% ipython --no-banner

In [1]: import numpy as np

In [2]: np.set_printoptions(suppress=True, linewidth=100)

In [3]: X = np.loadtxt("mat.csv", delimiter=",")

In [4]: X
Out[4]: 
array([[ 5.,  5.,  5.,  5.],
       [ 5., 10., 10., 10.],
       [ 5., 10., 15., 15.],
       [ 5., 10., 15., 20.]])

In [5]: # equal to its transpose

In [6]: x = np.array([1, -2, 2, 0])

In [7]: X @ (2 * x)
Out[7]: array([10., 10., 30., 30.])

In [8]: np.einsum("ij,j->i", X, x)
Out[8]: array([ 5.,  5., 15., 15.])

In [9]: np.linalg.norm(X @ x) <= np.linalg.norm(X, 2) * np.linalg.norm(x) + 1e-9
Out[9]: np.True_

In [10]: (X * x).sum(axis=1)
Out[10]: array([ 5.,  5., 15., 15.])

In [11]: np.einsum("ii->", X)
Out[11]: np.float64(50.0)

In [12]: round(float(np.linalg.eigvals(X).sum().real), 2)
Out[12]: 50.0

In [13]: np.kron(np.eye(2, dtype=int), X)
Out[13]: 
array([[ 5.,  5.,  5.,  5.,  0.,  0.,  0.,  0.],
       [ 5., 10., 10., 10.,  0.,  0.,  0.,  0.],
       [ 5., 10., 15., 15.,  0.,  0.,  0.,  0.],
       [ 5., 10., 15., 20.,  0.,  0.,  0.,  0.],
       [ 0.,  0.,  0.,  0.,  5.,  5.,  5.,  5.],
       [ 0.,  0.,  0.,  0.,  5., 10., 10., 10.],
       [ 0.,  0.,  0.,  0.,  5., 10., 15., 15.],
       [ 0.,  0.,  0.,  0.,  5., 10., 15., 20.]])

In [14]: M = np.load("case10.npy")

In [15]: M.round(2)
Out[15]: 
array([[-0.64, -0.55, -0.55],
       [-0.55,  0.82, -0.18],
       [-0.55, -0.18,  0.82]])

In [16]: round(float(np.linalg.eigvals(M).sum().real), 2)
Out[16]: 1.0

In [17]: np.poly(M)
Out[17]: array([ 1., -1., -1.,  1.])

In [18]: np.round(np.linalg.eigvals(M), 2)
Out[18]: array([-1.,  1.,  1.])

In [19]: np.round(np.linalg.det(M.T), 2)
Out[19]: np.float64(-1.0)

In [20]: np.einsum("ij,ji->", M, M)
Out[20]: np.float64(3.0)

In [21]: round(float(np.linalg.det(M[::-1])), 2)
Out[21]: 1.0

In [22]: rng = np.random.default_rng(95)

In [23]: other = M + rng.integers(-2, 3, (3, 1)) @ rng.integers(-2, 3, (1, 3))

In [24]: print(other.round(2))
[[-0.64 -0.55 -0.55]
 [-0.55  0.82 -0.18]
 [-4.55 -0.18  2.82]]

In [25]: np.abs(other - M).sum(axis=1)
Out[25]: array([0., 0., 6.])

In [26]: np.round(other - M, 2)
Out[26]: 
array([[ 0.,  0.,  0.],
       [ 0.,  0.,  0.],
       [-4.,  0.,  2.]])

In [27]: print(np.round(np.linalg.svd(other - M, compute_uv=False), 2))
[4.47 0.   0.  ]

In [28]: x = np.array([3, 4, -6])

In [29]: np.round(M.T @ (M @ x), 2)
Out[29]: array([ 3.,  4., -6.])

In [30]: print([p for p in range(1, 25) if np.allclose(np.linalg.matrix_power(M, p), np.eye(3))])
[2, 4, 6, 8, 10, 12, 14, 16, 18, 20, 22, 24]

In [31]: np.round(np.linalg.inv(M), 2)
Out[31]: 
array([[-0.64, -0.55, -0.55],
       [-0.55,  0.82, -0.18],
       [-0.55, -0.18,  0.82]])

In [32]: print(np.round(np.linalg.norm(x), 2), round(float(np.linalg.norm(M @ x)), 2))
7.81 7.81

In [33]: np.round(np.sort(np.abs(np.degrees(np.angle(np.linalg.eigvals(M))))), 2)
Out[33]: array([  0.,   0., 180.])

In [34]: np.round(np.abs(np.linalg.eigvals(M)), 2)
Out[34]: array([1., 1., 1.])

In [35]: round(np.linalg.det(M), 2)
Out[35]: np.float64(-1.0)

In [36]: evals, vecs = np.linalg.eig(M)

In [37]: np.round(M @ vecs[:, 0] - evals[0] * vecs[:, 0], 2) + 0
Out[37]: array([0., 0., 0.])

In [38]: np.round(np.sort(np.linalg.eigvals(np.linalg.inv(M))), 2)
Out[38]: array([-1.,  1.,  1.])

In [39]: np.round(np.sort(np.linalg.eigvals(M.T)), 2)
Out[39]: array([-1.,  1.,  1.])

In [40]: np.prod(evals)
Out[40]: np.float64(-1.0)

In [41]: evals
Out[41]: array([-1.,  1.,  1.])

In [42]: print(np.round(np.linalg.pinv(M), 2))
[[-0.64 -0.55 -0.55]
 [-0.55  0.82 -0.18]
 [-0.55 -0.18  0.82]]

In [43]: print(np.round(M @ M.T, 2) + 0)
[[1. 0. 0.]
 [0. 1. 0.]
 [0. 0. 1.]]

In [44]: O, _ = np.linalg.qr(np.array([[-1.7, -1.9, -0.5, -2.1, -0.1, -0.4, -0.3, -0.8],
    ...:     [-0.1, -0.4, 2.1, 0.2, 0.7, 0.6, -2.2, 2.0],
    ...:     [0.0, -0.5, -1.5, -2.5, 2.4, 0.4, -0.3, -0.4],
    ...:     [0.7, 0.5, -0.4, -0.3, -1.3, 2.0, -0.5, 1.0],
    ...:     [-0.7, 0.1, 0.1, 0.0, 0.3, -0.1, -0.2, -1.7],
    ...:     [1.0, -0.2, 0.4, 0.4, -0.2, -1.6, 1.3, 1.5],
    ...:     [-0.8, -1.5, -0.4, -1.4, -0.6, -1.2, 0.6, 0.8],
    ...:     [-0.6, -0.5, -0.4, -1.4, -1.2, 1.5, -0.4, -0.5]]))

In [45]: evals = np.array([0, -4, 2, -2, -5, -5, 4, 1])

In [46]: W0 = O @ np.diag(evals) @ O.T

In [47]: print(W0.round(2))
[[-0.46 -0.43 -0.1  -0.6   1.59  0.37 -1.    0.77]
 [-0.43  0.54 -1.94 -0.31  0.68  0.02  0.26 -0.33]
 [-0.1  -1.94 -1.83  1.43 -0.13 -0.74  0.16  0.96]
 [-0.6  -0.31  1.43 -1.24  1.76  0.09  0.7  -2.56]
 [ 1.59  0.68 -0.13  1.76 -2.55 -0.67  0.72 -1.65]
 [ 0.37  0.02 -0.74  0.09 -0.67 -2.14 -2.59 -0.27]
 [-1.    0.26  0.16  0.7   0.72 -2.59  0.09 -1.67]
 [ 0.77 -0.33  0.96 -2.56 -1.65 -0.27 -1.67 -1.4 ]]

In [48]: # symmetric, so the eigenvalues are real

In [49]: evals, vecs = np.linalg.eigh(W0)

In [50]: np.round(np.linalg.eigvalsh(W0 @ W0), 2) + 0
Out[50]: array([ 0.,  1.,  4.,  4., 16., 16., 25., 25.])

In [51]: np.round(np.linalg.svd(W0, compute_uv=False), 2) + 0
Out[51]: array([5., 5., 4., 4., 2., 2., 1., 0.])

In [52]: (evals > 1e-8).sum(), (evals < -1e-8).sum()
Out[52]: (np.int64(3), np.int64(4))

In [53]: np.round(np.abs(vecs[:, -1]), 2)
Out[53]: array([0.2 , 0.11, 0.04, 0.44, 0.3 , 0.27, 0.58, 0.5 ])

In [54]: print(np.unique(evals.round(6) + 0, return_counts=True)[1])
[2 1 1 1 1 1 1]

In [55]: print(evals.round(2) + 0)
[-5. -5. -4. -2.  0.  1.  2.  4.]

In [56]: np.abs(np.diag(np.linalg.qr(W0)[1])) > 1e-9
Out[56]: array([ True,  True,  True,  True,  True,  True,  True, False])

In [57]: feats = np.load("x.npy")

In [58]: feats
Out[58]: 
array([[ 1, -1,  1, -1,  1, -1,  1, -1],
       [ 1, -1, -1,  1,  1, -1, -1,  1],
       [ 1,  1,  1,  1, -1, -1, -1, -1]])

In [59]: T = np.stack([feats, 4 * feats, feats[::-1]])

In [60]: np.linalg.matrix_rank(T)
Out[60]: array([3, 3, 3])

In [61]: np.einsum("bij,cij->bc", T, T)
Out[61]: 
array([[ 24,  96,   8],
       [ 96, 384,  32],
       [  8,  32,  24]])

In [62]: print(np.round(np.linalg.norm(T, axis=(1, 2)), 2))
[ 4.9 19.6  4.9]

In [63]: T.shape
Out[63]: (3, 3, 8)

In [64]: (T @ feats.T).shape
Out[64]: (3, 3, 3)

In [65]: def softmax(z):
    ...:     e = np.exp(z - z.max(axis=-1, keepdims=True))
    ...:     return e / e.sum(axis=-1, keepdims=True)
    ...: 

In [66]: np.round(softmax(feats[0]), 2)
Out[66]: array([0.22, 0.03, 0.22, 0.03, 0.22, 0.03, 0.22, 0.03])

In [67]: np.round(softmax(feats[0] + 4), 2)
Out[67]: array([0.22, 0.03, 0.22, 0.03, 0.22, 0.03, 0.22, 0.03])

In [68]: att = feats @ feats.T / np.sqrt(8)

In [69]: softmax(att).round(6).argmax(axis=1)
Out[69]: array([0, 1, 2])

In [70]: E = np.load("arr.npy")

In [71]: E
Out[71]: 
array([[-2,  0, -2,  0,  0],
       [ 0, -2,  0, -2,  2],
       [ 2,  0,  1,  0,  0],
       [ 0, -2,  0, -1,  2],
       [ 0, -1,  0, -2,  1]])

In [72]: # looks like rank 4

In [73]: theta = np.radians(120)

In [74]: R = np.eye(5)

In [75]: R[3, 3] = R[4, 4] = np.cos(theta)

In [76]: R[3, 4], R[4, 3] = -np.sin(theta), np.sin(theta)

In [77]: R.round(2)
Out[77]: 
array([[ 1.  ,  0.  ,  0.  ,  0.  ,  0.  ],
       [ 0.  ,  1.  ,  0.  ,  0.  ,  0.  ],
       [ 0.  ,  0.  ,  1.  ,  0.  ,  0.  ],
       [ 0.  ,  0.  ,  0.  , -0.5 , -0.87],
       [ 0.  ,  0.  ,  0.  ,  0.87, -0.5 ]])

In [78]: other = E @ R.T

In [79]: np.round(np.linalg.svd(E, compute_uv=False), 2) + 0, np.round(np.linalg.svd(other, compute_uv=False), 2) + 0
Out[79]: (array([5.07, 3.56, 1.15, 0.56, 0.  ]), array([5.07, 3.56, 1.15, 0.56, 0.  ]))

In [80]: round(float(np.linalg.det(R)), 2), np.trace(R)
Out[80]: (1.0, np.float64(2.0))
